$ ipython --no-banner

In [1]: import numpy as np

In [2]: import numpy.linalg as la

In [3]: np.set_printoptions(suppress=True, linewidth=120)

In [4]: O, _ = la.qr(np.array([[0.5, 1.2], [0.0, 0.5], [-0.8, 1.3], [-0.1, -0.2]]))

In [5]: K = O @ O.T

In [6]: K.round(2)
Out[6]: 
array([[ 0.92,  0.22, -0.03, -0.17],
       [ 0.22,  0.08,  0.14, -0.04],
       [-0.03,  0.14,  0.98,  0.02],
       [-0.17, -0.04,  0.02,  0.03]])

In [7]: # symmetric

In [8]: evals, V = la.eigh(K)

In [9]: vec = np.array([0, -1, -1, -1])

In [10]: np.round(V * np.abs(evals) @ V.T, 2)
Out[10]: 
array([[ 0.92,  0.22, -0.03, -0.17],
       [ 0.22,  0.08,  0.14, -0.04],
       [-0.03,  0.14,  0.98,  0.02],
       [-0.17, -0.04,  0.02,  0.03]])

In [11]: vec = np.array([2, 2, 1, 4])

In [12]: np.round(K @ vec, 2)
Out[12]: array([ 1.58,  0.59,  1.27, -0.27])

In [13]: round(float(np.trace(K)), 2)
Out[13]: 2.0

In [14]: out = K / np.sqrt((K ** 2).mean(axis=1, keepdims=True))

In [15]: print(la.matrix_rank(out) == la.matrix_rank(K))
True

In [16]: out[3].round(2)
Out[16]: array([-1.91, -0.44,  0.21,  0.35])

In [17]: la.matrix_rank(K - K.mean(axis=1, keepdims=True))
Out[17]: np.int64(2)

In [18]: sig = 5 * 0.9 ** np.arange(7)

In [19]: rng = np.random.default_rng(536)

In [20]: data = rng.normal(size=(34, 7)) * rng.permutation(sig)

In [21]: data.round(2)
Out[21]: 
array([[  2.39,  -3.75,   0.13,  -7.36,   3.39,  -0.38,  -1.39],
       [ -2.34,   1.7 ,  -9.97,  -6.14,   0.24,  -3.32,   2.09],
       [  6.32,  -0.14,   9.16,   2.54,   0.88,   2.91,   7.12],
       [  0.27,   2.51,  -1.22,   4.19,  -3.82,  -2.99,  -1.97],
       [  0.29,  -0.48,   2.42,   0.51,  -1.05,   3.01,  -2.19],
       [  3.86,  -0.68,   1.15,   4.8 ,   2.6 ,  -6.09,  -4.2 ],
       [ -0.08,   1.59,  -3.94,   2.57,  -4.51,  -7.21,   3.36],
       [ -3.02,   0.31,   4.35,  -0.45,   1.48,   4.59,   0.64],
       [  3.81,   2.25,   3.54,   2.25,   0.43,   0.33,   5.95],
       [  7.23,  -2.14,   3.77,   1.13,   1.18,   4.71,   6.74],
       [  0.9 ,  -4.14,  -9.34,   5.15,   3.83,  -1.35,   2.45],
       [ -3.71,  -0.94,   1.92,   1.24,   1.92,   5.18,   4.24],
       [ -3.1 ,  -3.35,   3.99,   3.97,  -3.11,  -2.03,  -0.81],
       [  2.97,   1.39,  -2.77,  -0.97,  -0.92,   7.4 ,   0.43],
       [  3.28,   0.84,  -6.4 ,  -5.94,  -0.61,  -1.64,   0.84],
       [ -7.22,   1.31,  -0.92,  -0.15,  -4.13,   4.08,  -1.83],
       [  4.02,   1.13,   8.56,  -3.5 ,   1.68,   2.66,  -2.57],
       [  7.61,   4.  ,  -1.49,  -3.36,   3.31,   4.18,   3.52],
       [  1.99,   3.77,  -0.14,   2.85,  -0.16,  -3.64,  -1.14],
       [  0.97,  -0.33,  -0.91,  -2.37,  -0.38,  -5.49,  -0.07],
       [  3.23,  -2.1 ,   2.45,   3.27,  -1.11,  -5.79,   1.4 ],
       [  5.04,   1.27,  -5.99,  -1.57,   2.77,   0.94,  -0.19],
       [  0.88,  -4.73,   8.02,   0.21,  -3.14,  -3.43,   1.75],
       [ -2.73,   1.94,  -0.01,   1.75,   1.51,  -3.03,   2.66],
       [  0.66,  -0.6 ,  -0.08,   3.63,  -2.31,  -0.68,  -2.98],
       [ -3.77,   1.12,   1.16,  -1.08,   3.09, -10.29,   0.65],
       [  9.16,   3.68,   2.66,   3.29,  -1.99,  -1.45,  -1.09],
       [ -2.06,  -0.3 ,   0.28,  -3.22,   0.11,   3.26,  -0.03],
       [ -2.45,   2.67,   1.24,  -0.5 ,  -3.23,  -0.46,   1.67],
       [ -3.29,   1.75,  -9.38,  -2.13,  -1.57,   0.29,  -2.75],
       [ -1.08,  -0.43,   6.6 ,  -1.13,   1.  ,   2.82,   3.13],
       [  6.57,  -3.16, -12.55,   1.65,   1.06,  -3.44,   2.86],
       [ -3.43,   0.1 ,  -4.69,   0.35,  -3.09, -10.61,  -4.98],
       [  2.19,  -1.67,  -6.04,  -3.77,   4.21,  -1.39,   4.64]])

In [22]: Xc = (data - data.mean(axis=0)) / data.std(axis=0)

In [23]: np.argwhere(np.abs(Xc) > 2)
Out[23]: 
array([[ 0,  3],
       [ 2,  6],
       [15,  0],
       [22,  1],
       [25,  5],
       [26,  0],
       [31,  2],
       [32,  5]])

In [24]: coef = la.lstsq(np.delete(Xc, 6, axis=1), Xc[:, 6])[0]

In [25]: coef.round(2)
Out[25]: array([ 0.17, -0.08,  0.04,  0.09,  0.25,  0.22])
